$ python -q
>>> import numpy as np
>>> import numpy.linalg as la
>>> np.set_printoptions(precision=1, suppress=True, linewidth=120, legacy="1.25")
>>> K = np.load("arr.npy")
>>> print(K)
[[-9.1 -0.7  2.9  3. ]
 [-0.9 -3.4  9.  -2.5]
 [-6.2  2.5 -5.9  4.5]
 [-7.3 -2.1  6.4  1.1]
 [-8.7 -1.1  4.1  2.4]
 [-3.3  3.2 -7.9  4. ]
 [ 1.3  3.4 -9.   2.3]
 [-8.8  1.1 -1.7  4.3]
 [ 6.7 -2.3  5.3 -4.6]
 [ 2.5 -3.3  8.3 -3.7]
 [ 8.8 -1.1  1.8 -4.3]
 [-7.7 -1.9  5.9  1.5]
 [ 8.8  1.1 -3.9 -2.5]
 [ 8.8 -1.1  1.7 -4.3]
 [-9.2  0.2  0.6  3.8]
 [-9.3 -0.1  1.5  3.5]
 [-3.  -3.2  8.9 -1.5]
 [-7.8 -1.8  5.8  1.5]
 [-4.5 -3.   8.4 -0.7]
 [ 8.4  1.4 -4.8 -2.1]
 [ 6.8  2.3 -6.9 -0.7]
 [ 8.7 -1.2  2.  -4.4]
 [-2.5  3.3 -8.3  3.7]
 [-9.1  0.6 -0.3  4. ]
 [ 5.3 -2.8  6.7 -4.4]
 [ 1.5  3.4 -9.   2.2]
 [ 6.7 -2.3  5.3 -4.6]]
>>> # rank 2
>>> Z = K[[11, 16]].astype(float)
>>> for _ in range(6):
...     z = la.norm(K[:, None] - Z, axis=-1).argmin(axis=1)
...     Z = np.array([K[z == j].mean(axis=0) for j in range(2)])
... 
>>> z
array([0, 1, 0, 0, 0, 0, 0, 0, 1, 1, 1, 0, 1, 1, 0, 0, 1, 0, 0, 1, 1, 1, 0, 0, 1, 0, 1])
>>> Z[1] - Z[0]
array([11.7, -1.8,  3.2, -6. ])
>>> print(Z)
[[-6.1  0.5 -0.5  2.7]
 [ 5.6 -1.3  2.8 -3.3]]
>>> out = np.array([[1, 4, -4], [2, 1, 3], [-5, -4, -2]])
>>> Z = np.array([[2]])
>>> W0 = np.block([[out, np.zeros((3, 1))], [np.zeros((1, 3)), Z]])
>>> W0
array([[ 1.,  4., -4.,  0.],
       [ 2.,  1.,  3.,  0.],
       [-5., -4., -2.,  0.],
       [ 0.,  0.,  0.,  2.]])
>>> # 2 blocks once reordered
>>> q, V = la.qr(W0[:, :3])[0], la.qr(W0[:, 3:])[0]
>>> sigma = la.svd(q.T @ V, compute_uv=False)
>>> sigma
array([0.])
>>> print(la.eigvals(W0))
[-4.9  3.6  1.3  2. ]
>>> np.einsum("ii->", W0)
2.0
>>> np.einsum("ij,ji->", W0, W0)
42.0
>>> print(round(la.det(W0.T), 1))
-44.0
>>> np.round(la.det(W0[::-1]), 1)
-44.0
>>> np.kron(np.eye(2, dtype=int), W0)
array([[ 1.,  4., -4.,  0.,  0.,  0., -0.,  0.],
       [ 2.,  1.,  3.,  0.,  0.,  0.,  0.,  0.],
       [-5., -4., -2.,  0., -0., -0., -0.,  0.],
       [ 0.,  0.,  0.,  2.,  0.,  0.,  0.,  0.],
       [ 0.,  0., -0.,  0.,  1.,  4., -4.,  0.],
       [ 0.,  0.,  0.,  0.,  2.,  1.,  3.,  0.],
       [-0., -0., -0.,  0., -5., -4., -2.,  0.],
       [ 0.,  0.,  0.,  0.,  0.,  0.,  0.,  2.]])
